$ python3 -q
>>> import numpy as np
>>> from numpy import linalg as LA
>>> np.set_printoptions(precision=2, suppress=True, linewidth=200, legacy="1.25")
>>> rd = lambda a: np.round(a, 2) + 0
>>> J = np.loadtxt("run0.csv", delimiter=",")
>>> print(J)
[[ 1.  1.  1.  1.  1.  1.  1.  1.]
 [ 1. -1.  1. -1. -1.  1. -1.  1.]
 [ 1. -1. -1.  1. -1.  1.  1. -1.]
 [ 1.  1. -1. -1. -1. -1.  1.  1.]
 [ 1.  1.  1.  1. -1. -1. -1. -1.]
 [ 1.  1. -1. -1.  1.  1. -1. -1.]
 [ 1. -1.  1. -1.  1. -1.  1. -1.]
 [ 1. -1. -1.  1.  1. -1. -1.  1.]]
>>> print(np.trace(J))
0.0
>>> Y = J / np.sqrt((J ** 2).mean(axis=1, keepdims=True))
>>> print(J - J.mean(axis=1, keepdims=True))
[[ 0.  0.  0.  0.  0.  0.  0.  0.]
 [ 1. -1.  1. -1. -1.  1. -1.  1.]
 [ 1. -1. -1.  1. -1.  1.  1. -1.]
 [ 1.  1. -1. -1. -1. -1.  1.  1.]
 [ 1.  1.  1.  1. -1. -1. -1. -1.]
 [ 1.  1. -1. -1.  1.  1. -1. -1.]
 [ 1. -1.  1. -1.  1. -1.  1. -1.]
 [ 1. -1. -1.  1.  1. -1. -1.  1.]]
>>> print(LA.matrix_rank(Y) == LA.matrix_rank(J))
True
>>> print(Y[2])
[ 1. -1. -1.  1. -1.  1.  1. -1.]
>>> print(rd(LA.norm(Y, axis=1)))
[2.83 2.83 2.83 2.83 2.83 2.83 2.83 2.83]
>>> print(rd(LA.norm(J, axis=0)))
[2.83 2.83 2.83 2.83 2.83 2.83 2.83 2.83]
>>> print(rd(LA.svd(J, compute_uv=False)))
[2.83 2.83 2.83 2.83 2.83 2.83 2.83 2.83]
>>> print(J[:, 1] @ J[:, 5])
0.0
>>> print(J.T @ J)
[[8. 0. 0. 0. 0. 0. 0. 0.]
 [0. 8. 0. 0. 0. 0. 0. 0.]
 [0. 0. 8. 0. 0. 0. 0. 0.]
 [0. 0. 0. 8. 0. 0. 0. 0.]
 [0. 0. 0. 0. 8. 0. 0. 0.]
 [0. 0. 0. 0. 0. 8. 0. 0.]
 [0. 0. 0. 0. 0. 0. 8. 0.]
 [0. 0. 0. 0. 0. 0. 0. 8.]]
>>> print(rd(LA.pinv(J)))
[[ 0.12  0.12  0.12  0.12  0.12  0.12  0.12  0.12]
 [ 0.12 -0.12 -0.13  0.12  0.12  0.12 -0.13 -0.12]
 [ 0.12  0.13 -0.12 -0.13  0.12 -0.12  0.13 -0.12]
 [ 0.13 -0.12  0.12 -0.13  0.12 -0.12 -0.13  0.13]
 [ 0.13 -0.13 -0.13 -0.12 -0.13  0.13  0.12  0.13]
 [ 0.12  0.12  0.12 -0.12 -0.12  0.12 -0.12 -0.12]
 [ 0.12 -0.12  0.12  0.12 -0.12 -0.13  0.13 -0.12]
 [ 0.13  0.12 -0.12  0.12 -0.13 -0.12 -0.13  0.13]]
>>> Y = LA.inv(J)
>>> print(rd(LA.slogdet(J)[0]))
-1.0
>>> print(rd(LA.det(J) * Y))
[[-512. -512. -512. -512. -512. -512. -512. -512.]
 [-512.  512.  512. -512. -512. -512.  512.  512.]
 [-512. -512.  512.  512. -512.  512. -512.  512.]
 [-512.  512. -512.  512. -512.  512.  512. -512.]
 [-512.  512.  512.  512.  512. -512. -512. -512.]
 [-512. -512. -512.  512.  512. -512.  512.  512.]
 [-512.  512. -512. -512.  512.  512. -512.  512.]
 [-512. -512.  512. -512.  512.  512.  512. -512.]]
>>> print(rd(LA.inv(Y)))
[[ 1.  1.  1.  1.  1.  1.  1.  1.]
 [ 1. -1.  1. -1. -1.  1. -1.  1.]
 [ 1. -1. -1.  1. -1.  1.  1. -1.]
 [ 1.  1. -1. -1. -1. -1.  1.  1.]
 [ 1.  1.  1.  1. -1. -1. -1. -1.]
 [ 1.  1. -1. -1.  1.  1. -1. -1.]
 [ 1. -1.  1. -1.  1. -1.  1. -1.]
 [ 1. -1. -1.  1.  1. -1. -1.  1.]]
>>> print(np.allclose(Y, J.T))
False
>>> print(rd(LA.cond(J)))
1.0
